% ipython --no-banner

In [1]: import numpy as np

In [2]: np.set_printoptions(suppress=True, linewidth=200)

In [3]: A = np.load("out0.npy")

In [4]: A
Out[4]: 
array([[  0.7,   1.5,   6.6],
       [ -0.3,   0.2,   0.4],
       [  1.2,   1.4,   5. ],
       [ -1. ,  -1.4,  -7.5],
       [ -0.5,  -0.1,  -1.5],
       [ -1.8,  -2.3, -10.4],
       [  0.1,  -0.3,   0.4],
       [ -1.4,  -2.5, -10.5],
       [  0.1,   0. ,  -0.3],
       [ -1.4,  -2.7, -12.4],
       [  1.8,   3.1,  13.6],
       [ -0.9,  -0.2,   0.1],
       [  0.4,   0.5,   1.3],
       [  0.9,   1.6,   8. ],
       [  1.5,   1.7,   8.6],
       [ -0.7,  -1.8,  -7.9],
       [ -1. ,  -1.9,  -8.7],
       [ -2.4,  -4.3, -20.6],
       [ -1.2,  -1.6, -10.5],
       [ -1.4,  -3.1, -13.8]])

In [5]: u = np.array([2, 0, 2])

In [6]: print(np.round(np.correlate(A[8], A[10], "full"), 1))
[ 1.4  0.3 -3.9 -0.9 -0.5]

In [7]: np.round(np.convolve(A[8], u), 1)
Out[7]: array([ 0.2,  0. , -0.4,  0. , -0.6])

In [8]: Xs = (A - A.mean(axis=0)) / A.std(axis=0)

In [9]: np.argwhere(np.abs(Xs) > 2)
Out[9]: array([[17,  2]])

In [10]: Xs.std(axis=0)
Out[10]: array([1., 1., 1.])

In [11]: c = np.linalg.lstsq(np.delete(Xs, 1, axis=1), Xs[:, 1])[0]

In [12]: np.round(1 - np.var(Xs[:, 1] - np.delete(Xs, 1, axis=1) @ c), 1)
Out[12]: np.float64(1.0)

In [13]: print(c.round(1))
[0.1 0.9]

In [14]: labels = A[:, 1] > np.median(A[:, 1])

In [15]: u = A[labels].mean(axis=0) - A[~labels].mean(axis=0)

In [16]: print(np.round((((A - A.mean(axis=0)) @ u > 0) == labels).mean(), 1))
1.0

In [17]: u.round(1)
Out[17]: array([ 1.7,  3.2, 14.4])
